In [1]: import numpy as np

In [2]: np.set_printoptions(suppress=True, linewidth=140)

In [3]: rng = np.random.default_rng(896)

In [4]: theta = np.sort(rng.uniform(-2, 2, 20))

In [5]: feats = np.c_[theta, theta ** 2, theta ** 3] @ np.array([[0, -2, 2, 1, 1], [3, 0, -2, 0, 0], [-3, 2, 1, -3, 2]])

In [6]: feats.round(2) + 0
Out[6]: 
array([[ 29.17,  -8.92, -16.84,  17.08, -14.47],
       [ 23.31,  -6.38, -14.04,  12.97, -11.47],
       [ 20.63,  -5.26, -12.74,  11.14, -10.12],
       [ 18.01,  -4.2 , -11.45,   9.38,  -8.82],
       [  7.52,  -0.43,  -5.89,   2.83,  -3.71],
       [  2.32,   0.73,  -2.59,   0.26,  -1.3 ],
       [  1.25,   0.76,  -1.74,  -0.09,  -0.81],
       [  0.38,   0.56,  -0.84,  -0.22,  -0.37],
       [  0.09,   0.31,  -0.37,  -0.15,  -0.16],
       [  0.  ,   0.08,  -0.08,  -0.04,  -0.04],
       [  0.09,  -0.37,   0.32,   0.17,   0.21],
       [  0.31,  -0.69,   0.56,   0.2 ,   0.57],
       [  0.34,  -0.72,   0.59,   0.17,   0.64],
       [  0.44,  -0.69,   0.78,  -0.4 ,   1.47],
       [  0.42,  -0.64,   0.8 ,  -0.55,   1.63],
       [  0.28,  -0.4 ,   0.89,  -1.16,   2.24],
       [ -0.58,   0.72,   1.17,  -3.37,   4.16],
       [ -1.21,   1.45,   1.34,  -4.68,   5.21],
       [ -3.48,   3.85,   1.9 ,  -8.8 ,   8.38],
       [ -7.61,   7.91,   2.91, -15.44,  13.28]])

In [7]: cen = feats - feats.mean(axis=0)

In [8]: Uu, s, VT = np.linalg.svd(cen, full_matrices=False)

In [9]: np.abs(Uu[:, 0]).argmax()
Out[9]: np.int64(0)

In [10]: np.round(s ** 2 / (s ** 2).sum(), 2) + 0
Out[10]: array([0.96, 0.03, 0.01, 0.  , 0.  ])

In [11]: np.round((s ** 2).sum() ** 2 / (s ** 4).sum(), 2)
Out[11]: np.float64(1.08)

In [12]: np.linalg.matrix_rank(feats)
Out[12]: np.int64(3)

In [13]: E = np.loadtxt("sample15.csv", delimiter=",")

In [14]: E
Out[14]: 
array([[ 1.,  1., -1., -1.,  1.,  1., -1., -1.],
       [ 1.,  1., -1., -1., -1., -1.,  1.,  1.],
       [ 1.,  1.,  1.,  1.,  1.,  1.,  1.,  1.]])

In [15]: def softmax(z):
    ...:     e = np.exp(z - z.max(axis=-1, keepdims=True))
    ...:     return e / e.sum(axis=-1, keepdims=True)
    ...: 

In [16]: np.round(softmax(E).sum(axis=1), 2)
Out[16]: array([1., 1., 1.])

In [17]: np.round(softmax(E[0]), 2)
Out[17]: array([0.22, 0.22, 0.03, 0.03, 0.22, 0.22, 0.03, 0.03])

In [18]: np.round(softmax(E[0] + -3), 2)
Out[18]: array([0.22, 0.22, 0.03, 0.03, 0.22, 0.22, 0.03, 0.03])

In [19]: scores = E @ E.T / np.sqrt(8)

In [20]: np.round(softmax(scores)[0] @ E, 2)
Out[20]: array([ 1.  ,  1.  , -0.89, -0.89,  0.89,  0.89, -0.79, -0.79])

In [21]: softmax(scores).round(6).argmax(axis=1)
Out[21]: array([0, 1, 2])

In [22]: np.unravel_index(np.abs(E).argmax(), E.shape)
Out[22]: (np.int64(0), np.int64(0))

In [23]: round(np.linalg.norm(E), 2)
Out[23]: np.float64(4.9)

In [24]: np.diff(E, axis=0)
Out[24]: 
array([[ 0.,  0.,  0.,  0., -2., -2.,  2.,  2.],
       [ 0.,  0.,  2.,  2.,  2.,  2.,  0.,  0.]])

In [25]: np.abs(E).max()
Out[25]: np.float64(1.0)

In [26]: E.shape
Out[26]: (3, 8)

In [27]: E.sum(axis=0)
Out[27]: array([ 3.,  3., -1., -1.,  1.,  1.,  1.,  1.])

In [28]: Y = E / np.sqrt((E ** 2).mean(axis=1, keepdims=True))

In [29]: E - E.mean(axis=1, keepdims=True)
Out[29]: 
array([[ 1.,  1., -1., -1.,  1.,  1., -1., -1.],
       [ 1.,  1., -1., -1., -1., -1.,  1.,  1.],
       [ 0.,  0.,  0.,  0.,  0.,  0.,  0.,  0.]])

In [30]: np.round(np.linalg.norm(Y, axis=1), 2)
Out[30]: array([2.83, 2.83, 2.83])

In [31]: Y[2]
Out[31]: array([1., 1., 1., 1., 1., 1., 1., 1.])

In [32]: np.linalg.matrix_rank(Y) == np.linalg.matrix_rank(E)
Out[32]: np.True_

In [33]: Y = E + rng.integers(-2, 3, (3, 1)) @ rng.integers(-2, 3, (1, 8))

In [34]: Y
Out[34]: 
array([[ 1., -3., -5., -5.,  1., -1.,  3.,  1.],
       [ 1.,  3.,  1.,  1., -1.,  0., -1.,  0.],
       [ 1.,  5.,  5.,  5.,  1.,  3., -3., -1.]])

In [35]: np.abs(Y - E).sum(axis=1)
Out[35]: array([20., 10., 20.])

In [36]: Y - E
Out[36]: 
array([[ 0., -4., -4., -4.,  0., -2.,  4.,  2.],
       [ 0.,  2.,  2.,  2.,  0.,  1., -2., -1.],
       [ 0.,  4.,  4.,  4.,  0.,  2., -4., -2.]])

In [37]: np.linalg.matrix_rank(Y - E, tol=1e-8)
Out[37]: np.int64(1)

In [38]: np.round(np.linalg.svd(Y - E, compute_uv=False), 2) + 0
Out[38]: array([12.73,  0.  ,  0.  ])

In [39]: F = np.loadtxt("data.csv", delimiter=",")

In [40]: F.round(2)
Out[40]: 
array([[-0.1 , -0.36, -0.49, -0.6 , -0.23, -0.46],
       [ 0.39, -0.22,  0.78, -0.28, -0.07, -0.33],
       [ 0.68, -0.09, -0.34,  0.13,  0.61, -0.19],
       [ 0.46,  0.72, -0.14, -0.31, -0.4 ,  0.09],
       [ 0.24, -0.43, -0.03, -0.36, -0.02,  0.79],
       [-0.34,  0.35,  0.14, -0.57,  0.65,  0.06]])

In [41]: np.round(np.linalg.norm(F, axis=0), 2)
Out[41]: array([1., 1., 1., 1., 1., 1.])

In [42]: np.round(F @ F.T, 2) + 0
Out[42]: 
array([[1., 0., 0., 0., 0., 0.],
       [0., 1., 0., 0., 0., 0.],
       [0., 0., 1., 0., 0., 0.],
       [0., 0., 0., 1., 0., 0.],
       [0., 0., 0., 0., 1., 0.],
       [0., 0., 0., 0., 0., 1.]])

In [43]: round(F[:, 3] @ F[:, 2], 2)
Out[43]: np.float64(-0.0)

In [44]: q, r_ = np.linalg.qr(F)

In [45]: np.round(q.T @ q, 2) + 0
Out[45]: 
array([[1., 0., 0., 0., 0., 0.],
       [0., 1., 0., 0., 0., 0.],
       [0., 0., 1., 0., 0., 0.],
       [0., 0., 0., 1., 0., 0.],
       [0., 0., 0., 0., 1., 0.],
       [0., 0., 0., 0., 0., 1.]])

In [46]: abs(r_[0, 0]), np.round(np.linalg.norm(F[:, 0]), 2)
Out[46]: (np.float64(1.0), np.float64(1.0))

In [47]: np.round(q @ r_, 2)
Out[47]: 
array([[-0.1 , -0.36, -0.49, -0.6 , -0.23, -0.46],
       [ 0.39, -0.22,  0.78, -0.28, -0.07, -0.33],
       [ 0.68, -0.09, -0.34,  0.13,  0.61, -0.19],
       [ 0.46,  0.72, -0.14, -0.31, -0.4 ,  0.09],
       [ 0.24, -0.43, -0.03, -0.36, -0.02,  0.79],
       [-0.34,  0.35,  0.14, -0.57,  0.65,  0.06]])

In [48]: r_.round(2) + 0
Out[48]: 
array([[1., 0., 0., 0., 0., 0.],
       [0., 1., 0., 0., 0., 0.],
       [0., 0., 1., 0., 0., 0.],
       [0., 0., 0., 1., 0., 0.],
       [0., 0., 0., 0., 1., 0.],
       [0., 0., 0., 0., 0., 1.]])

In [49]: q.shape, r_.shape
Out[49]: ((6, 6), (6, 6))

In [50]: q.round(2)
Out[50]: 
array([[-0.1 , -0.36, -0.49, -0.6 , -0.23, -0.46],
       [ 0.39, -0.22,  0.78, -0.28, -0.07, -0.33],
       [ 0.68, -0.09, -0.34,  0.13,  0.61, -0.19],
       [ 0.46,  0.72, -0.14, -0.31, -0.4 ,  0.09],
       [ 0.24, -0.43, -0.03, -0.36, -0.02,  0.79],
       [-0.34,  0.35,  0.14, -0.57,  0.65,  0.06]])
